% ipython --no-banner

In [1]: import numpy as np

In [2]: np.set_printoptions(precision=3, suppress=True, linewidth=100)

In [3]: X = np.load("data.npy")

In [4]: X
Out[4]: 
array([[ 0.833, -0.622, -0.451,  0.377, -0.29 ],
       [-0.622,  0.783, -0.242, -0.388, -0.104],
       [-0.451, -0.242,  1.318, -0.158,  0.657],
       [ 0.377, -0.388, -0.158,  1.306,  0.586],
       [-0.29 , -0.104,  0.657,  0.586,  0.761]])

In [5]: # null space of dimension 2

In [6]: M2 = X / np.linalg.norm(X, axis=1, keepdims=True)

In [7]: gram = M2 @ M2.T

In [8]: (np.abs(gram) > 0.9).astype(int)
Out[8]: 
array([[1, 0, 0, 0, 0],
       [0, 1, 0, 0, 0],
       [0, 0, 1, 0, 0],
       [0, 0, 0, 1, 0],
       [0, 0, 0, 0, 1]])

In [9]: (gram - 2 * np.eye(5)).round(6).argmax(axis=1)
Out[9]: array([3, 2, 4, 4, 2])

In [10]: u = np.array([3, -3])

In [11]: np.correlate(X[3], X[0], "full")
Out[11]: array([-0.109,  0.255, -0.271, -0.497,  0.95 , -0.593, -1.208,  0.723,  0.488])

In [12]: W1 = np.array([[2, 6, 0, 0], [2, 3, 5, 8], [9, 5, 9, 0], [8, 7, 0, 3], [3, 1, 9, 3]])

In [13]: b = np.array([7, 1, 4, 1])

In [14]: H = np.maximum(X @ W1 + b, 0)

In [15]: (H > 0).mean(axis=0)
Out[15]: array([1. , 0.8, 0.8, 0.8])

In [16]: W2 = np.array([[0, 2, 0], [0, 0, 0], [2, 2, 1], [0, 0, 2]])

In [17]: W1 @ W2
Out[17]: 
array([[ 0,  4,  0],
       [10, 14, 21],
       [18, 36,  9],
       [ 0, 16,  6],
       [18, 24, 15]])

In [18]: (H @ W2).round(6).argmax(axis=1)
Out[18]: array([1, 2, 1, 1, 1])

In [19]: left, sig, vt = np.linalg.svd(X)

In [20]: vecs = vt[:(sig > 1e-8).sum()]

In [21]: rng = np.random.default_rng(216)

In [22]: x = X[1] + 2 * X[4] + rng.integers(2) * np.eye(5)[3]

In [23]: x
Out[23]: array([-1.201,  0.575,  1.071,  1.784,  1.418])

In [24]: np.linalg.matrix_rank(np.vstack([X, x]))
Out[24]: np.int64(4)

In [25]: r = np.linalg.matrix_rank(X)

In [26]: r
Out[26]: np.int64(3)

In [27]: ns = np.linalg.svd(X)[2][r:].T

In [28]: np.round(X @ ns, 3) + 0
Out[28]: 
array([[0., 0.],
       [0., 0.],
       [0., 0.],
       [0., 0.],
       [0., 0.]])

In [29]: E = np.load("layer19.npy")

In [30]: E
Out[30]: 
array([[0.253, 0.253, 0.354],
       [0.253, 0.253, 0.354],
       [0.354, 0.354, 0.495]])

In [31]: # null space of dimension 2

In [32]: np.round(np.poly(E), 3) + 0
Out[32]: array([ 1., -1.,  0.,  0.])

In [33]: np.kron(np.eye(2, dtype=int), E)
Out[33]: 
array([[0.253, 0.253, 0.354, 0.   , 0.   , 0.   ],
       [0.253, 0.253, 0.354, 0.   , 0.   , 0.   ],
       [0.354, 0.354, 0.495, 0.   , 0.   , 0.   ],
       [0.   , 0.   , 0.   , 0.253, 0.253, 0.354],
       [0.   , 0.   , 0.   , 0.253, 0.253, 0.354],
       [0.   , 0.   , 0.   , 0.354, 0.354, 0.495]])

In [34]: round(np.linalg.det(E.T), 3)
Out[34]: np.float64(-0.0)

In [35]: M = np.loadtxt("test19.csv", delimiter=",")

In [36]: M
Out[36]: 
array([[1.   , 0.7  , 0.49 , 0.343, 0.24 , 0.168],
       [0.7  , 1.   , 0.7  , 0.49 , 0.343, 0.24 ],
       [0.49 , 0.7  , 1.   , 0.7  , 0.49 , 0.343],
       [0.343, 0.49 , 0.7  , 1.   , 0.7  , 0.49 ],
       [0.24 , 0.343, 0.49 , 0.7  , 1.   , 0.7  ],
       [0.168, 0.24 , 0.343, 0.49 , 0.7  , 1.   ]])

In [37]: # symmetric, so the eigenvalues are real

In [38]: x = np.ones(6)

In [39]: for _ in range(4):
    ...:     x = M @ x
    ...:     x /= np.linalg.norm(x)
    ...:     print(round(x @ M @ x, 3))
    ...: 
3.416
3.417
3.417
3.417

In [40]: round(np.linalg.eigvalsh(M)[-1], 3)
Out[40]: np.float64(3.417)

In [41]: m1 = np.load("x.npy")

In [42]: m1
Out[42]: 
array([[ 1.756,  1.583,  1.347, -1.263],
       [ 1.459, -1.858,  1.655,  0.824],
       [ 1.468, -0.008,  2.585,  0.4  ],
       [-0.048, -0.437,  2.868,  0.761],
       [ 0.903,  2.582, -0.205, -1.214],
       [ 2.188, -1.013, -0.337,  1.753],
       [ 2.023,  1.473, -0.325, -1.622],
       [-1.152,  2.054, -0.616, -1.754],
       [ 1.171, -2.597, -0.104,  0.934],
       [ 1.336, -1.727,  0.563, -1.979]])

In [43]: x = np.array([2, 2, 2, 0])

In [44]: target = m1 @ x

In [45]: np.round(np.linalg.lstsq(m1, target)[0], 3) + 0
Out[45]: array([2., 2., 2., 0.])

In [46]: np.round(np.linalg.pinv(m1) @ m1, 3) + 0
Out[46]: 
array([[1., 0., 0., 0.],
       [0., 1., 0., 0.],
       [0., 0., 1., 0.],
       [0., 0., 0., 1.]])

In [47]: target
Out[47]: array([ 9.372,  2.512,  8.09 ,  4.766,  6.56 ,  1.676,  6.342,  0.572, -3.06 ,  0.344])

In [48]: target = target + 0.1 * rng.normal(size=10)

In [49]: target
Out[49]: array([ 9.576,  2.637,  8.189,  4.826,  6.41 ,  1.735,  6.501,  0.55 , -2.978,  0.556])

In [50]: b, *_ = np.linalg.lstsq(m1, target)

In [51]: b
Out[51]: array([ 2.045,  1.962,  2.029, -0.052])

In [52]: round(np.linalg.norm(target - m1 @ b), 3)
Out[52]: np.float64(0.187)

In [53]: A = np.array([[-0.2, -0.5, 0.6],
    ...:     [0.0, 1.5, -0.1],
    ...:     [-2.2, -1.3, 0.0],
    ...:     [0.9, 1.3, -0.4],
    ...:     [2.1, -0.5, 0.5],
    ...:     [-1.5, -0.1, 1.1],
    ...:     [-0.7, -1.2, 0.5],
    ...:     [-0.9, 1.4, 1.0],
    ...:     [-0.3, -1.7, 1.2],
    ...:     [-0.3, -0.6, -0.4],
    ...:     [0.2, -1.2, -1.4],
    ...:     [-0.7, -1.4, -1.3],
    ...:     [-0.2, 0.4, -0.3],
    ...:     [0.6, 0.6, -0.8],
    ...:     [1.0, -1.6, 0.4],
    ...:     [-3.4, 0.9, 1.0],
    ...:     [-1.1, -0.9, 0.9],
    ...:     [-0.2, 0.2, -0.4],
    ...:     [0.1, 0.4, 0.8],
    ...:     [-0.1, 0.9, -0.2],
    ...:     [-0.8, -0.1, -0.2],
    ...:     [0.0, -1.2, 0.2],
    ...:     [-0.7, 2.3, 0.5],
    ...:     [-2.5, 0.6, -0.2],
    ...:     [0.2, -1.4, 0.6],
    ...:     [-1.0, -1.4, -0.4],
    ...:     [0.2, 0.9, 1.2],
    ...:     [1.3, 0.1, 0.8]])

In [54]: A[:, 1] = -3 * A[:, 0] + 0.1 * rng.normal(size=28)

In [55]: A
Out[55]: 
array([[-0.2  ,  0.689,  0.6  ],
       [ 0.   , -0.034, -0.1  ],
       [-2.2  ,  6.366,  0.   ],
       [ 0.9  , -2.776, -0.4  ],
       [ 2.1  , -6.282,  0.5  ],
       [-1.5  ,  4.483,  1.1  ],
       [-0.7  ,  2.121,  0.5  ],
       [-0.9  ,  2.679,  1.   ],
       [-0.3  ,  1.11 ,  1.2  ],
       [-0.3  ,  0.891, -0.4  ],
       [ 0.2  , -0.558, -1.4  ],
       [-0.7  ,  2.046, -1.3  ],
       [-0.2  ,  0.501, -0.3  ],
       [ 0.6  , -1.746, -0.8  ],
       [ 1.   , -3.023,  0.4  ],
       [-3.4  , 10.062,  1.   ],
       [-1.1  ,  3.268,  0.9  ],
       [-0.2  ,  0.496, -0.4  ],
       [ 0.1  , -0.313,  0.8  ],
       [-0.1  ,  0.367, -0.2  ],
       [-0.8  ,  2.46 , -0.2  ],
       [ 0.   ,  0.076,  0.2  ],
       [-0.7  ,  1.967,  0.5  ],
       [-2.5  ,  7.448, -0.2  ],
       [ 0.2  , -0.445,  0.6  ],
       [-1.   ,  2.824, -0.4  ],
       [ 0.2  , -0.534,  1.2  ],
       [ 1.3  , -3.863,  0.8  ]])

In [56]: z = rng.permutation(3)

In [57]: M2 = A[:, z] * rng.choice([-1, 1], 3)

In [58]: M2
Out[58]: 
array([[ -0.6  ,  -0.2  ,  -0.689],
       [  0.1  ,   0.   ,   0.034],
       [ -0.   ,  -2.2  ,  -6.366],
       [  0.4  ,   0.9  ,   2.776],
       [ -0.5  ,   2.1  ,   6.282],
       [ -1.1  ,  -1.5  ,  -4.483],
       [ -0.5  ,  -0.7  ,  -2.121],
       [ -1.   ,  -0.9  ,  -2.679],
       [ -1.2  ,  -0.3  ,  -1.11 ],
       [  0.4  ,  -0.3  ,  -0.891],
       [  1.4  ,   0.2  ,   0.558],
       [  1.3  ,  -0.7  ,  -2.046],
       [  0.3  ,  -0.2  ,  -0.501],
       [  0.8  ,   0.6  ,   1.746],
       [ -0.4  ,   1.   ,   3.023],
       [ -1.   ,  -3.4  , -10.062],
       [ -0.9  ,  -1.1  ,  -3.268],
       [  0.4  ,  -0.2  ,  -0.496],
       [ -0.8  ,   0.1  ,   0.313],
       [  0.2  ,  -0.1  ,  -0.367],
       [  0.2  ,  -0.8  ,  -2.46 ],
       [ -0.2  ,   0.   ,  -0.076],
       [ -0.5  ,  -0.7  ,  -1.967],
       [  0.2  ,  -2.5  ,  -7.448],
       [ -0.6  ,   0.2  ,   0.445],
       [  0.4  ,  -1.   ,  -2.824],
       [ -1.2  ,   0.2  ,   0.534],
       [ -0.8  ,   1.3  ,   3.863]])

In [59]: left, _, vt = np.linalg.svd(A.T @ M2)

In [60]: z
Out[60]: array([2, 0, 1])

In [61]: np.round(np.linalg.lstsq(A, M2)[0], 3) + 0
Out[61]: 
array([[ 0.,  1.,  0.],
       [ 0.,  0., -1.],
       [-1.,  0.,  0.]])

In [62]: np.round(left @ vt, 3) + 0
Out[62]: 
array([[ 0.,  1.,  0.],
       [ 0.,  0., -1.],
       [-1.,  0.,  0.]])
